$ ipython --no-banner

In [1]: import numpy as np

In [2]: np.set_printoptions(precision=2, suppress=True, linewidth=140, legacy="1.25")

In [3]: rd = lambda a: np.round(a, 2) + 0

In [4]: basis = np.array([[-3, 3, -2, -2, -1, 1, 1, -1, 2, -3, 0, -1, 0],
   ...:     [0, 3, 0, 0, 0, 2, -2, 1, -1, 1, 0, -3, 0],
   ...:     [3, 1, 0, 0, -1, 0, -1, 1, -1, 1, -1, -3, 1]])

In [5]: rng = np.random.default_rng(755)

In [6]: K = rng.normal(size=(37, 3)) @ basis + np.array([1, 2, 0, 0, 0, 0, 2, 1, 1, 2, 1, 0, 1])

In [7]: rd(K)
Out[7]: 
array([[ 10.51, -10.04,   8.76,   8.76,   5.59,  -2.84,  -2.72,   4.94,  -7.33,  14.71,   2.21,   5.7 ,  -0.21],
       [  5.8 ,   5.15,   1.67,   1.67,   0.07,   2.42,  -2.86,   4.23,  -3.07,   6.9 ,   0.23,  -6.35,   1.77],
       [ -2.48,  -0.7 ,  -0.44,  -0.44,   0.72,  -1.4 ,   4.78,  -0.97,   3.19,  -0.41,   1.94,   5.02,   0.06],
       [  2.35,   2.15,   1.67,   1.67,   1.22,   1.19,  -0.48,   2.46,  -1.3 ,   5.14,   1.39,  -1.04,   0.61],
       [  0.18,   1.83,   0.12,   0.12,   0.39,   0.17,   2.05,   0.84,   1.1 ,   1.96,   1.33,   0.72,   0.67],
       [  1.46,   6.76,  -1.68,  -1.68,  -1.83,   1.68,   1.01,   1.57,   1.27,   0.89,   0.01,  -5.07,   1.99],
       [  3.95,   2.  ,  -0.89,  -0.89,  -1.88,  -1.4 ,   2.86,   1.06,   1.39,   1.17,  -0.43,  -1.97,   2.43],
       [  2.8 ,  -0.99,   2.27,   2.27,   1.67,  -0.51,   0.77,   1.91,  -1.05,   5.18,   1.53,   1.79,   0.47],
       [  3.87,  -0.54,   1.09,   1.09,   0.13,  -1.42,   1.92,   1.52,  -0.06,   3.61,   0.59,   0.63,   1.41],
       [ -8.19,   3.14,  -1.53,  -1.53,   1.53,   1.52,   4.31,  -1.69,   4.45,  -2.22,   3.3 ,   4.99,  -1.3 ],
       [ -4.37,   4.05,  -1.01,  -1.01,   0.78,   1.72,   2.57,  -0.18,   2.68,  -0.19,   2.29,   1.53,  -0.29],
       [ 11.84,  -5.36,   5.23,   5.23,   1.62,  -2.95,  -1.28,   4.44,  -5.06,  10.68,   0.  ,   0.13,   2.  ],
       [ -2.32,  -1.78,  -1.24,  -1.24,  -0.13,  -2.82,   6.54,  -1.83,   4.45,  -2.06,   1.49,   6.  ,   0.51],
       [ -6.16,   4.99,  -2.54,  -2.54,  -0.16,   1.47,   4.19,  -1.29,   4.56,  -2.83,   2.12,   1.78,  -0.12],
       [ -8.61,   7.94,  -2.87,  -2.87,   0.33,   3.71,   2.93,  -1.07,   4.5 ,  -2.94,   2.77,   0.46,  -0.77],
       [ -1.46,   5.4 ,  -1.52,  -1.52,  -0.7 ,   1.55,   2.03,   0.58,   2.18,   0.06,   1.06,  -1.77,   0.94],
       [  8.59,  -4.36,   2.39,   2.39,  -0.14,  -3.94,   2.21,   2.16,  -1.35,   5.55,  -0.33,   1.31,   2.33],
       [ -5.58,   5.47,  -2.23,  -2.23,  -0.03,   1.92,   3.39,  -0.79,   3.9 ,  -2.02,   2.08,   0.92,  -0.08],
       [ -5.77,   4.21,  -2.99,  -2.99,  -0.74,   0.48,   5.27,  -1.76,   5.26,  -3.76,   1.76,   2.3 ,   0.24],
       [  5.5 ,  -5.27,   1.64,   1.64,   0.14,  -4.47,   4.15,   0.67,   0.5 ,   3.32,   0.32,   4.26,   1.68],
       [  1.23,   5.77,  -0.8 ,  -0.8 ,  -0.88,   1.79,   0.53,   1.77,   0.63,   1.97,   0.52,  -3.92,   1.48],
       [ -1.26,   4.27,  -1.59,  -1.59,  -0.84,   0.69,   2.86,   0.19,   2.6 ,  -0.4 ,   0.96,  -0.76,   1.04],
       [ -3.27,  -3.19,  -0.59,  -0.59,   0.84,  -3.  ,   6.72,  -2.07,   4.37,  -1.66,   2.13,   8.04,  -0.13],
       [  6.32,  -5.31,   2.93,   2.93,   1.15,  -3.62,   2.38,   1.7 ,  -1.16,   5.62,   0.69,   3.76,   1.31],
       [  1.75,   0.5 ,  -0.02,  -0.02,  -0.27,  -1.18,   2.94,   0.66,   1.35,   1.64,   0.74,   1.  ,   1.26],
       [  1.8 ,   5.88,  -1.3 ,  -1.3 ,  -1.57,   1.33,   1.06,   1.61,   1.05,   1.3 ,   0.08,  -4.42,   1.92],
       [  0.01,   1.16,   2.1 ,   2.1 ,   2.44,   1.41,  -0.13,   1.9 ,  -0.95,   5.01,   2.38,   1.5 ,  -0.38],
       [  6.83,  -0.86,   3.48,   3.48,   1.54,  -0.3 ,  -1.39,   3.67,  -3.41,   8.15,   0.8 ,  -1.03,   1.2 ],
       [  2.46,   2.56,   0.67,   0.67,   0.19,   0.61,   0.57,   1.96,  -0.3 ,   3.63,   0.85,  -1.54,   1.15],
       [ -2.31,   5.36,  -2.64,  -2.64,  -1.53,   0.78,   3.64,  -0.37,   3.69,  -2.01,   0.78,  -1.16,   1.22],
       [  1.45,  -8.42,   3.33,   3.33,   3.18,  -4.27,   4.45,  -0.15,   0.49,   4.18,   2.52,  10.12,  -0.52],
       [  6.09,  -2.74,   2.86,   2.86,   1.16,  -1.91,   0.78,   2.46,  -1.89,   6.32,   0.73,   1.35,   1.27],
       [  4.  ,  -0.48,   2.61,   2.61,   1.6 ,  -0.15,  -0.16,   2.58,  -1.88,   6.18,   1.3 ,   0.48,   0.7 ],
       [  2.22,   6.53,   0.04,   0.04,  -0.37,   2.78,  -1.21,   2.81,  -0.83,   3.85,   0.61,  -5.35,   1.39],
       [ -1.44,  -4.15,   0.82,   0.82,   1.64,  -2.87,   5.27,  -1.04,   2.63,   0.78,   2.23,   7.78,  -0.23],
       [  0.1 ,   3.59,   0.07,   0.07,   0.37,   1.32,   0.94,   1.38,   0.59,   2.45,   1.34,  -0.99,   0.66],
       [  4.82,  -5.1 ,   2.08,   2.08,   0.8 ,  -3.85,   3.54,   0.87,   0.09,   3.94,   0.77,   4.56,   1.23]])

In [8]: cov = K.T @ K

In [9]: np.linalg.matrix_rank(cov)
Out[9]: 4

In [10]: rd(np.diag(cov))
Out[10]: array([914.24, 796.19, 232.98, 232.98,  84.29, 190.53, 365.38, 156.3 , 316.04, 820.32,  85.15, 566.2 ,  52.85])
